% python3 -q
>>> import numpy as np
>>> np.set_printoptions(precision=2, suppress=True, linewidth=100)
>>> data = np.load("arr.npy")
>>> data
array([[ 2,  0,  0,  0,  0],
       [ 0, -2,  0,  0,  0],
       [ 0,  0,  2,  0,  0],
       [ 0,  0,  0,  2,  0],
       [ 0,  0,  0,  0,  2]])
>>> x0 = np.array([-1, 2, -2, -2, -3])
>>> target = data @ x0
>>> target
array([-2, -4, -4, -4, -6])
>>> np.linalg.solve(data.T, data[3])
array([ 0., -0.,  0.,  1.,  0.])
>>> np.linalg.solve(data, target)
array([-1.,  2., -2., -2., -3.])
>>> np.linalg.solve(data, 3 * target)
array([-3.,  6., -6., -6., -9.])
>>> np.linalg.solve(data, target + data[:, 2])
array([-1.,  2., -1., -2., -3.])
>>> np.linalg.solve(data, data[:, 4])
array([ 0., -0.,  0.,  0.,  1.])
>>> round(np.linalg.eigvalsh(data).min(), 2)
np.float64(-2.0)
>>> F = np.load("a.npy")
>>> F
array([[ 8,  6,  9],
       [16, 16, 17],
       [12, 11, 13],
       [20, 21, 21],
       [ 8,  6,  9],
       [16, 16, 17],
       [ 8,  6,  9],
       [12, 11, 13],
       [ 8,  6,  9],
       [12, 11, 13],
       [ 8,  6,  9],
       [ 8,  6,  9],
       [20, 21, 21],
       [12, 11, 13],
       [12, 11, 13],
       [20, 21, 21],
       [20, 21, 21],
       [16, 16, 17],
       [16, 16, 17],
       [12, 11, 13],
       [ 8,  6,  9]])
>>> G = np.cov(F, rowvar=False)
>>> F.std(axis=0)
array([4.43, 5.54, 4.43])
>>> G.shape
(3, 3)
>>> np.polyfit(F[:, 1], F[:, 2], 1)
array([0.8, 4.2])
>>> np.corrcoef(F.T)
array([[1., 1., 1.],
       [1., 1., 1.],
       [1., 1., 1.]])
>>> M2 = np.array([[0, -3], [2, 1]])
>>> K = np.tile(M2, (2, 2))
>>> K
array([[ 0, -3,  0, -3],
       [ 2,  1,  2,  1],
       [ 0, -3,  0, -3],
       [ 2,  1,  2,  1]])
>>> rng = np.random.default_rng(96488)
>>> idx = rng.permutation(4)
>>> idx
array([2, 1, 3, 0])
>>> M2 = K[idx][:, idx]
>>> M2
array([[ 0, -3, -3,  0],
       [ 2,  1,  1,  2],
       [ 2,  1,  1,  2],
       [ 0, -3, -3,  0]])
>>> round(np.linalg.det(M2), 2), np.round(np.linalg.det(K[idx]), 2)
(np.float64(0.0), np.float64(0.0))
>>> np.diag(M2)
array([0, 1, 1, 0])
>>> np.trace(M2)
np.int64(2)
>>> arr = np.loadtxt("mat.csv", delimiter=",")
>>> arr
array([[ 0., -3.],
       [ 3.,  0.]])
>>> arr @ arr.T
array([[9., 0.],
       [0., 9.]])
>>> np.linalg.norm(arr, axis=0)
array([3., 3.])
>>> u, v = K[1], K[3]
>>> u @ v
np.int64(10)
>>> p = (u @ v) / (u @ u) * u
>>> (v - p) @ u
np.float64(0.0)
>>> np.round(np.linalg.norm(u + v) ** 2 + np.linalg.norm(u - v) ** 2, 2)
np.float64(40.0)
>>> np.outer(u, v)
array([[4, 2, 4, 2],
       [2, 1, 2, 1],
       [4, 2, 4, 2],
       [2, 1, 2, 1]])
>>> np.linalg.matrix_rank(np.outer(u, v))
np.int64(1)
>>> v - p
array([0., 0., 0., 0.])
>>> m1 = np.loadtxt("m.csv", delimiter=",")
>>> m1
array([[5., 1., 0.],
       [0., 5., 1.],
       [0., 0., 5.]])
>>> proj = np.triu(np.array([[0, -3, 2], [-3, 2, -2], [2, 0, -2]]), 1) + np.eye(3)
>>> M2 = proj @ m1 @ np.linalg.inv(proj)
>>> np.poly(M2)
array([   1.,  -15.,   75., -125.])
>>> np.trace(M2), np.trace(m1)
(np.float64(15.0), np.float64(15.0))
>>> M2
array([[ 5.,  1., -1.],
       [ 0.,  5.,  1.],
       [ 0.,  0.,  5.]])
>>> idx = rng.permutation(2)
>>> idx
array([0, 1])
>>> M2 = arr[idx][:, idx]
>>> M2
array([[ 0., -3.],
       [ 3.,  0.]])
>>> np.round(np.linalg.det(M2), 2), round(np.linalg.det(arr[idx]), 2)
(np.float64(9.0), np.float64(9.0))
>>> np.diag(M2)
array([0., 0.])
>>> np.trace(M2)
np.float64(0.0)
>>> u = np.array([3, -2, 6])
>>> M2 = m1 + np.outer(u, np.eye(3)[2])
>>> np.linalg.matrix_rank(np.linalg.inv(M2) - np.linalg.inv(m1), tol=1e-8)
np.int64(1)
>>> np.linalg.matrix_rank(M2 - m1)
np.int64(1)
>>> M2
array([[ 5.,  1.,  3.],
       [ 0.,  5., -1.],
       [ 0.,  0., 11.]])
>>> np.linalg.matrix_power(m1 - np.diag(np.diag(m1)), 3)
array([[0., 0., 0.],
       [0., 0., 0.],
       [0., 0., 0.]])
>>> np.prod(np.diag(m1)), round(np.linalg.det(m1), 2)
(np.float64(125.0), np.float64(125.0))
>>> [int(np.linalg.matrix_rank(np.linalg.matrix_power(m1, p))) for p in range(1, 4)]
[3, 3, 3]
>>> m1 @ m1
array([[25., 10.,  1.],
       [ 0., 25., 10.],
       [ 0.,  0., 25.]])
>>> np.linalg.matrix_rank(m1 - m1[0, 0] * np.eye(3))
np.int64(2)
>>> np.sort(np.linalg.eigvals(m1))
array([5., 5., 5.])
>>> X = np.load("out15.npy")
>>> X
array([[-1,  5, -3, -5],
       [-5, -1,  5, -3],
       [-3, -5, -1,  5],
       [ 5, -3, -5, -1]])
>>> W = np.array([[0, -1, -1, 0, 0],
...     [1, 1, 0, 2, -2],
...     [0, 1, 0, 0, 0],
...     [1, 0, -1, 2, 1]])
>>> beta = np.array([2, 3, 0, -1, -1])
>>> hid = np.maximum(X @ W + beta, 0)
>>> np.linalg.matrix_rank(hid)
np.int64(4)
>>> (hid > 0).mean(axis=0)
array([0.5, 0.5, 0.5, 0. , 0.5])
>>> W2 = np.array([[-2, 2], [-1, 1], [2, -2], [-1, -1], [1, 2]])
>>> W @ W2
array([[-1,  1],
       [-7, -3],
       [-1,  1],
       [-5,  4]])
>>> x0 = np.array([-7, -4, 0, -5])
>>> target = X @ x0
>>> target
array([ 12,  54,  16, -18])
>>> np.round(np.linalg.solve(X, target), 2) + 0
array([-7., -4.,  0., -5.])
>>> np.round(np.linalg.solve(X.T, X[3]), 2) + 0
array([0., 0., 0., 1.])
>>> A = np.abs(np.array([[8, -3, 8], [7, 6, 4], [7, 6, 8]])) + np.eye(3)
>>> A = A / A.sum(axis=1, keepdims=True)
>>> A
array([[0.45, 0.15, 0.4 ],
       [0.39, 0.39, 0.22],
       [0.32, 0.27, 0.41]])
>>> M2 = np.array([[1, 1], [-1, 1], [1, 1]])
>>> np.einsum("ij,ij->i", A, A)
array([0.39, 0.35, 0.34])
>>> np.linalg.matrix_rank(A @ M2)
np.int64(2)
>>> np.vstack([A, M2.T]).shape
(5, 3)
>>> M2.T @ A.T
array([[0.7 , 0.22, 0.45],
       [1.  , 1.  , 1.  ]])
>>> np.einsum("ik,kj->ji", A, M2)
array([[0.7 , 0.22, 0.45],
       [1.  , 1.  , 1.  ]])
>>> mat = np.load("test14.npy")
>>> mat
array([[ 0.86,  0.11, -0.32, -0.1 ],
       [ 0.11,  0.91,  0.25,  0.08],
       [-0.32,  0.25,  0.3 , -0.22],
       [-0.1 ,  0.08, -0.22,  0.93]])
>>> np.linalg.norm(mat, axis=1).argmax()
np.int64(3)
>>> np.linalg.norm(mat, axis=0)
array([0.93, 0.95, 0.55, 0.97])
>>> np.round(np.linalg.norm(mat[1] - mat[2]), 2)
np.float64(0.84)
>>> np.round(np.linalg.norm(mat, "nuc"), 2)
np.float64(3.0)
>>> round(np.linalg.norm(mat) ** 2 / np.linalg.norm(mat, 2) ** 2, 2)
np.float64(3.0)
>>> x0 = np.array([6, 5, 0, -9])
>>> round(float(np.trace(mat)), 2)
3.0
>>> np.eye(4) - mat
array([[ 0.14, -0.11,  0.32,  0.1 ],
       [-0.11,  0.09, -0.25, -0.08],
       [ 0.32, -0.25,  0.7 ,  0.22],
       [ 0.1 , -0.08,  0.22,  0.07]])
>>> np.linalg.eigvalsh(2 * mat - np.eye(4))
array([-1.,  1.,  1.,  1.])
>>> mat @ mat @ x0
array([ 6.59,  4.53,  1.32, -8.59])
